$ python3 -q
>>> import numpy as np
>>> import numpy.linalg as la
>>> np.set_printoptions(precision=3, suppress=True, linewidth=120, floatmode="fixed")
>>> K = np.loadtxt("run18.csv", delimiter=",")
>>> K
array([[  1.000,  -3.000,   9.000, -27.000],
       [  1.000,  -2.000,   4.000,  -8.000],
       [  1.000,  -1.000,   1.000,  -1.000],
       [  1.000,   0.000,   0.000,   0.000],
       [  1.000,   1.000,   1.000,   1.000],
       [  1.000,   2.000,   4.000,   8.000],
       [  1.000,   3.000,   9.000,  27.000]])
>>> x = np.array([0, 3, 2, 0])
>>> y = K @ x
>>> try:
...     la.solve(K, y)
... except la.LinAlgError as e:
...     print(e)
... 
Last 2 dimensions of the array must be square
>>> np.round(la.solve(K.T @ K, K.T @ y), 3) + 0
array([0.000, 3.000, 2.000, 0.000])
>>> np.round(la.pinv(K) @ K, 3) + 0
array([[1.000, 0.000, 0.000, 0.000],
       [0.000, 1.000, 0.000, 0.000],
       [0.000, 0.000, 1.000, 0.000],
       [0.000, 0.000, 0.000, 1.000]])
>>> rng = np.random.default_rng(14)
>>> y = y + 0.1 * rng.normal(size=7)
>>> y
array([ 9.070,  1.902, -1.157, -0.292,  4.965, 14.125, 27.003])
>>> c, *_ = la.lstsq(K, y)
>>> c.round()
array([-0.000,  3.000,  2.000, -0.000])
>>> c
array([-0.156,  3.093,  2.025, -0.011])
>>> [round(float(la.norm(la.solve(K.T @ K + lam * np.eye(4), K.T @ y))), 2) for lam in (0, 1, 10, 100)]
[3.7, 3.16, 2.1, 1.37]
>>> np.round(K.T @ (y - K @ c), 3) + 0
array([0.000, 0.000, 0.000, 0.000])
